$ python -q
>>> import numpy as np
>>> from numpy import linalg as LA
>>> np.set_printoptions(precision=2, suppress=True, linewidth=120)
>>> K = np.load("dump.npy")
>>> print(K)
[[-0.03 38.63 20.34]
 [-0.81 39.12 19.7 ]
 [ 0.4  39.73 20.17]
 [ 0.78 41.51 20.35]
 [-0.92 39.34 22.85]
 [-0.8  41.07 19.61]
 [ 1.82 39.04 17.53]
 [ 0.48 40.35 18.8 ]
 [-2.18 40.83 19.95]
 [-0.44 39.32 20.48]
 [-1.58 40.81 19.19]
 [-0.03 39.8  18.61]
 [ 0.1  39.04 20.02]
 [ 0.44 39.4  19.15]
 [-0.21 40.44 19.22]
 [ 0.35 39.63 20.24]
 [-0.17 39.5  21.92]
 [ 1.88 39.21 21.24]
 [-0.29 41.17 19.43]
 [ 1.88 40.3  19.1 ]
 [-0.3  39.71 21.62]
 [ 1.13 40.3  19.47]]
>>> print(np.count_nonzero(K))
66
>>> print(LA.svd(K, compute_uv=False))
[209.36   5.61   4.59]
>>> print(np.abs(K).max())
41.51
>>> A2 = np.array([[5, 4, 2], [5, 6, 0], [7, 5, 4]])
>>> print(np.vstack([K, A2.T]).shape)
(25, 3)
>>> print(np.einsum("ij->j", K))
[  1.5  878.25 438.99]
>>> f = np.array([-3, 5])
>>> print(np.correlate(K[12], K[18], "full"))
[   1.94  762.66 1996.24  812.9    -5.81]
>>> print(np.cross(K[12, :3], K[18, :3]))
[-65.68  -7.75  15.44]
>>> G = np.cov(K, rowvar=False)
>>> print(G.shape)
(3, 3)
>>> print(LA.eigvalsh(G)[::-1])
[1.59 1.07 0.47]
>>> print(K.std(axis=0))
[1.02 0.78 1.16]
>>> t3 = np.stack([K, -1 * K, K[::-1]])
>>> print((t3 @ K.T).shape)
(3, 22, 22)
>>> A = np.load("arr.npy")
>>> print(A)
[[0 0 0 0 0 0]
 [0 0 1 1 0 0]
 [0 1 0 0 1 0]
 [0 1 0 0 0 1]
 [0 0 1 0 0 1]
 [0 0 0 1 1 0]]
>>> # symmetric
>>> w1 = np.array([[-3, 5, 3, -5, -2, 0],
...     [-4, -1, 4, 0, 0, -5],
...     [4, -4, -3, -1, 2, -5],
...     [5, 4, 2, 2, 0, -5],
...     [-5, -1, 5, 3, 3, 1],
...     [2, -3, 5, 5, -2, 5]])
>>> beta = np.array([2, 0, 0, 1, 1, 0])
>>> act = np.maximum(A @ w1 + beta, 0)
>>> print(LA.matrix_rank(act))
5
>>> print((act > 0).astype(int))
[[1 0 0 1 1 0]
 [1 0 0 1 1 0]
 [0 0 1 1 1 0]
 [0 0 1 1 0 0]
 [1 0 1 1 1 0]
 [1 1 1 1 1 0]]
>>> print(act)
[[ 2  0  0  1  1  0]
 [11  0  0  2  3  0]
 [ 0  0  9  4  4  0]
 [ 0  0  9  6  0  0]
 [ 8  0  2  5  1  0]
 [ 2  3  7  6  4  0]]
>>> print((act > 0).mean(axis=0))
[0.67 0.17 0.67 1.   0.83 0.  ]
>>> C = np.array([[3, 2, 3], [1, 2, 2], [3, 1, 2], [3, 3, 2], [1, 1, 1], [2, 3, 0]])
>>> print(w1 @ C)
[[-12 -10  -5]
 [-11 -21  -6]
 [-12 -19  -2]
 [ 21  11  31]
 [ 13   8   2]
 [ 41  31  18]]
>>> print(act @ C)
[[10  8  9]
 [42 31 40]
 [43 25 30]
 [45 27 30]
 [46 34 39]
 [52 39 42]]
>>> print((act @ C).round(6).argmax(axis=1))
[0 0 0 0 0 0]
>>> print((A != 0).astype(int))
[[0 0 0 0 0 0]
 [0 0 1 1 0 0]
 [0 1 0 0 1 0]
 [0 1 0 0 0 1]
 [0 0 1 0 0 1]
 [0 0 0 1 1 0]]
>>> print(round(LA.det(A), 2))
0.0
>>> print(A @ A)
[[0 0 0 0 0 0]
 [0 2 0 0 1 1]
 [0 0 2 1 0 1]
 [0 0 1 2 1 0]
 [0 1 0 1 2 0]
 [0 1 1 0 0 2]]
>>> print(np.sort(LA.eigvals(A).real))
[-1.62 -1.62  0.    0.62  0.62  2.  ]
>>> print(np.flatnonzero(LA.matrix_power((A != 0) + (A.T != 0) + np.eye(6), 6)[0]))
[0]
>>> print((LA.matrix_power((A != 0) + (A.T != 0) + np.eye(6), 6) > 0).astype(int))
[[1 0 0 0 0 0]
 [0 1 1 1 1 1]
 [0 1 1 1 1 1]
 [0 1 1 1 1 1]
 [0 1 1 1 1 1]
 [0 1 1 1 1 1]]
>>> print(np.round(LA.norm(A, 2) / LA.norm(A), 2))
0.63
>>> print([round(float(x), 2) for x in LA.svd(A, compute_uv=False)[:3]])
[2.0, 1.62, 1.62]
>>> rng = np.random.default_rng(314)
>>> idx = rng.permutation(3)
>>> A2 = K[:, idx] * rng.choice([-1, 1], 3)
>>> print(A2)
[[-0.03 38.63 20.34]
 [-0.81 39.12 19.7 ]
 [ 0.4  39.73 20.17]
 [ 0.78 41.51 20.35]
 [-0.92 39.34 22.85]
 [-0.8  41.07 19.61]
 [ 1.82 39.04 17.53]
 [ 0.48 40.35 18.8 ]
 [-2.18 40.83 19.95]
 [-0.44 39.32 20.48]
 [-1.58 40.81 19.19]
 [-0.03 39.8  18.61]
 [ 0.1  39.04 20.02]
 [ 0.44 39.4  19.15]
 [-0.21 40.44 19.22]
 [ 0.35 39.63 20.24]
 [-0.17 39.5  21.92]
 [ 1.88 39.21 21.24]
 [-0.29 41.17 19.43]
 [ 1.88 40.3  19.1 ]
 [-0.3  39.71 21.62]
 [ 1.13 40.3  19.47]]
>>> Uu, _, Vh = LA.svd(K.T @ A2)
>>> print(np.round(Uu @ Vh, 2) + 0)
[[1. 0. 0.]
 [0. 1. 0.]
 [0. 0. 1.]]
>>> print(np.round(LA.lstsq(K, A2)[0], 2) + 0)
[[1. 0. 0.]
 [0. 1. 0.]
 [0. 0. 1.]]
>>> G = K.T @ K
>>> print(LA.eigvalsh(G)[::-1])
[43833.08    31.5     21.08]
>>> print(np.allclose(G, G.T))
True
>>> print(G)
[[   22.82    55.88    23.68]
 [   55.88 35073.6  17520.34]
 [   23.68 17520.34  8789.25]]
>>> m1 = np.tril(np.array([[0, -1, -1, -2, -1, -1],
...     [1, 1, 2, 2, -1, 0],
...     [0, -1, -1, 1, -2, 2],
...     [1, 0, 1, -1, -2, 0],
...     [1, 0, 0, -1, -1, -2],
...     [0, 2, 2, -1, 0, -2]]), -1) + np.eye(6, dtype=int)
>>> print(m1)
[[ 1  0  0  0  0  0]
 [ 1  1  0  0  0  0]
 [ 0 -1  1  0  0  0]
 [ 1  0  1  1  0  0]
 [ 1  0  0 -1  1  0]
 [ 0  2  2 -1  0  1]]
>>> vec = np.array([2, 2, -2, 2, -1, 3])
>>> print(m1 * vec)
[[ 2  0  0  0  0  0]
 [ 2  2  0  0  0  0]
 [ 0 -2 -2  0  0  0]
 [ 2  0 -2  2  0  0]
 [ 2  0  0 -2 -1  0]
 [ 0  4 -4 -2  0  3]]
>>> print(m1 @ vec)
[ 2  4 -4  2 -1  1]
>>> print(m1 @ np.ones(6))
[1. 2. 0. 3. 1. 4.]
>>> print(np.sign((m1 @ vec).round(6)))
[ 1  1 -1  1 -1  1]
>>> print((m1 * vec).sum(axis=1))
[ 2  4 -4  2 -1  1]
>>> print(LA.norm(m1 @ vec) <= LA.norm(m1, 2) * LA.norm(vec) + 1e-9)
True
>>> print((m1 @ vec).argmax())
1
>>> A2 = np.array([[-1, -1], [0, 1], [-1, 0]])
>>> W0 = np.kron(np.eye(3, dtype=int), A2)
>>> print(W0)
[[-1 -1  0  0  0  0]
 [ 0  1  0  0  0  0]
 [-1  0  0  0  0  0]
 [ 0  0 -1 -1  0  0]
 [ 0  0  0  1  0  0]
 [ 0  0 -1  0  0  0]
 [ 0  0  0  0 -1 -1]
 [ 0  0  0  0  0  1]
 [ 0  0  0  0 -1  0]]
>>> print(W0 - W0[0])
[[ 0  0  0  0  0  0]
 [ 1  2  0  0  0  0]
 [ 0  1  0  0  0  0]
 [ 1  1 -1 -1  0  0]
 [ 1  1  0  1  0  0]
 [ 1  1 -1  0  0  0]
 [ 1  1  0  0 -1 -1]
 [ 1  1  0  0  0  1]
 [ 1  1  0  0 -1  0]]
>>> print(W0.mean(axis=0))
[-0.22  0.   -0.22  0.   -0.22  0.  ]
>>> print(LA.matrix_rank(W0))
6
>>> print(round(float(LA.norm(W0)), 2))
3.46
>>> print(W0.sum(axis=1))
[-2  1 -1 -2  1 -1 -2  1 -1]
>>> O, Rm = LA.qr(K)
>>> print(O.shape, Rm.shape)
(22, 3) (3, 3)
>>> print(round(abs(Rm[0, 0]), 2), round(LA.norm(K[:, 0]), 2))
4.78 4.78
>>> print(np.round(O.T @ O, 2) + 0)
[[1. 0. 0.]
 [0. 1. 0.]
 [0. 0. 1.]]
>>> proj = W0 @ LA.solve(W0.T @ W0, W0.T)
>>> print(np.allclose(proj @ proj, proj))
True
>>> print(np.round(LA.eigvalsh(proj), 2) + 0)
[0. 0. 0. 1. 1. 1. 1. 1. 1.]
>>> print(np.round(np.trace(proj), 2))
6.0
>>> vec = np.array([4, 2, 0, 5, 3, 1])
>>> target = W0 @ vec
>>> beta, lr = np.zeros(6), 1 / LA.norm(W0, 2) ** 2
>>> for i in range(6):
...     beta -= lr * W0.T @ (W0 @ beta - target)
...     if i % 1 == 0: print(i, round(LA.norm(W0 @ beta - target), 2))
... 
0 2.71
1 1.81
2 1.2
3 0.8
4 0.53
5 0.36
>>> print(beta)
[3.91 2.09 0.22 4.78 2.91 1.09]
>>> feats = np.array([[1, 0, 0, 0, 0, 0],
...     [0, 0, 0, 0, 0, 1],
...     [0, 0, -1, 0, 0, 0],
...     [0, 0, 0, 0, -3, 0],
...     [0, -3, 0, 0, 0, 0],
...     [0, 0, 0, 3, 0, 0]])
>>> # 3 groups of indices that never mix
>>> A2 = feats[0, 0] * feats[1:] - np.outer(feats[1:, 0], feats[0])
>>> print(A2)
[[ 0  0  0  0  0  1]
 [ 0  0 -1  0  0  0]
 [ 0  0  0  0 -3  0]
 [ 0 -3  0  0  0  0]
 [ 0  0  0  3  0  0]]
>>> print(LA.matrix_rank(A2), LA.matrix_rank(feats))
5 6
>>> print(feats[:, 0] / feats[0, 0])
[1. 0. 0. 0. 0. 0.]
>>> print(np.flatnonzero(~A2.round(6).any(axis=1)))
[]
>>> vec = np.array([3, 3, 3, 2, 3, 3])
>>> print(LA.norm(A2 @ vec) <= LA.norm(A2, 2) * LA.norm(vec) + 1e-9)
True
>>> print(A2 @ np.ones(6))
[ 1. -1. -3. -3.  3.]
>>> print(A2 @ vec)
[ 3 -3 -9 -9  6]
>>> print(feats @ feats)
[[ 1  0  0  0  0  0]
 [ 0  0  0  3  0  0]
 [ 0  0  1  0  0  0]
 [ 0  9  0  0  0  0]
 [ 0  0  0  0  0 -3]
 [ 0  0  0  0 -9  0]]
>>> print(round(float(np.abs(LA.eigvals(feats)).max()), 2))
2.28
>>> print(LA.matrix_power(feats, 4))
[[ 1  0  0  0  0  0]
 [ 0 27  0  0  0  0]
 [ 0  0  1  0  0  0]
 [ 0  0  0 27  0  0]
 [ 0  0  0  0 27  0]
 [ 0  0  0  0  0 27]]
>>> vec = np.array([-7, 6, 2, -8, -9, 4])
>>> target = feats @ vec
>>> print(target)
[ -7   4  -2  27 -18 -24]
>>> print(LA.solve(feats.T, feats[1]))
[ 0.  1. -0. -0. -0.  0.]
>>> print(LA.solve(feats, target + feats[:, 5]))
[-7.  6.  2. -8. -9.  5.]
>>> vec = np.array([-3, 1, -3, -2, 3, -3])
>>> h = np.maximum(feats @ vec, 0)
>>> print(feats * (h > 1e-9)[:, None])
[[ 0  0  0  0  0  0]
 [ 0  0  0  0  0  0]
 [ 0  0 -1  0  0  0]
 [ 0  0  0  0  0  0]
 [ 0  0  0  0  0  0]
 [ 0  0  0  0  0  0]]
>>> print(h)
[0 0 3 0 0 0]
>>> E = np.array([[-5, 0, 0, 0, 0],
...     [4, -1, 0, 0, 0],
...     [6, 7, -1, 0, 0],
...     [1, 7, 5, -8, 0],
...     [-8, 7, 3, -7, 2]])
>>> print(E)
[[-5  0  0  0  0]
 [ 4 -1  0  0  0]
 [ 6  7 -1  0  0]
 [ 1  7  5 -8  0]
 [-8  7  3 -7  2]]
>>> G = E.T @ E
>>> print((E @ E.T).shape)
(5, 5)
>>> print(G)
[[ 142  -11  -25   48  -16]
 [ -11  148   49 -105   14]
 [ -25   49   35  -61    6]
 [  48 -105  -61  113  -14]
 [ -16   14    6  -14    4]]
>>> print(np.diag(G))
[142 148  35 113   4]
>>> print(np.trace(G), (E ** 2).sum())
442 442
>>> A2 = LA.inv(m1)
>>> print(round(LA.slogdet(m1)[0], 2))
1.0
>>> print(np.round(LA.inv(A2), 2) + 0)
[[ 1.  0.  0.  0.  0.  0.]
 [ 1.  1.  0.  0.  0.  0.]
 [ 0. -1.  1.  0.  0.  0.]
 [ 1.  0.  1.  1.  0.  0.]
 [ 1.  0.  0. -1.  1.  0.]
 [ 0.  2.  2. -1.  0.  1.]]
>>> print(np.allclose(A2, m1.T))
False
>>> print(round(float(LA.det(m1) * LA.det(A2)), 2))
1.0
>>> proj = np.triu(np.array([[0, 8, 7, 5, 2],
...     [6, 4, 5, 6, 1],
...     [4, 6, 4, 5, 2],
...     [2, 3, 6, 6, 3],
...     [1, 5, 7, 4, 3]]), 1) + np.eye(5)
>>> A2 = proj @ E @ LA.inv(proj)
>>> print(LA.matrix_rank(A2))
5
>>> print(round(LA.det(A2), 2))
80.0
>>> print(proj @ E - E @ proj)
[[  63.  130.   59.  -29.   14.]
 [  28.   52.    5.  -69.   -5.]
 [ -11.    1.  -46. -121.  -13.]
 [ -24.   13.  -33.  -93.   11.]
 [   0.   64.   21.  -17.   24.]]
>>> print(LA.cond(E) > 100)
True
>>> print(round(np.log10(LA.cond(E))))
2
>>> J, _ = LA.qr(np.array([[-2.3, -1.2, -0.1, -0.5, -0.5],
...     [-0.5, -1.1, 2.0, -0.3, 1.9],
...     [-1.5, -0.3, 0.7, -0.8, -1.2],
...     [1.1, 0.3, 2.0, 1.0, -0.8],
...     [0.5, -2.1, 0.2, -1.0, 2.4]]))
>>> print(J)
[[-0.76 -0.18  0.05 -0.61  0.16]
 [-0.16 -0.37 -0.61  0.09 -0.67]
 [-0.49  0.08 -0.31  0.68  0.44]
 [ 0.36 -0.02 -0.69 -0.37  0.5 ]
 [ 0.16 -0.91  0.23  0.15  0.27]]
>>> # columns are unit length and at right angles
>>> vec = np.array([1, -3, 3, -3, 0])
>>> h = np.maximum(J @ vec, 0)
>>> print(J * (h > 1e-9)[:, None])
[[-0.76 -0.18  0.05 -0.61  0.16]
 [-0.   -0.   -0.    0.   -0.  ]
 [-0.    0.   -0.    0.    0.  ]
 [ 0.   -0.   -0.   -0.    0.  ]
 [ 0.16 -0.91  0.23  0.15  0.27]]
>>> print(J.T @ h)
[-0.81 -3.15  0.82 -0.59  1.13]
>>> print(np.maximum(J @ (3 * vec), 0))
[5.26 0.   0.   0.   9.4 ]
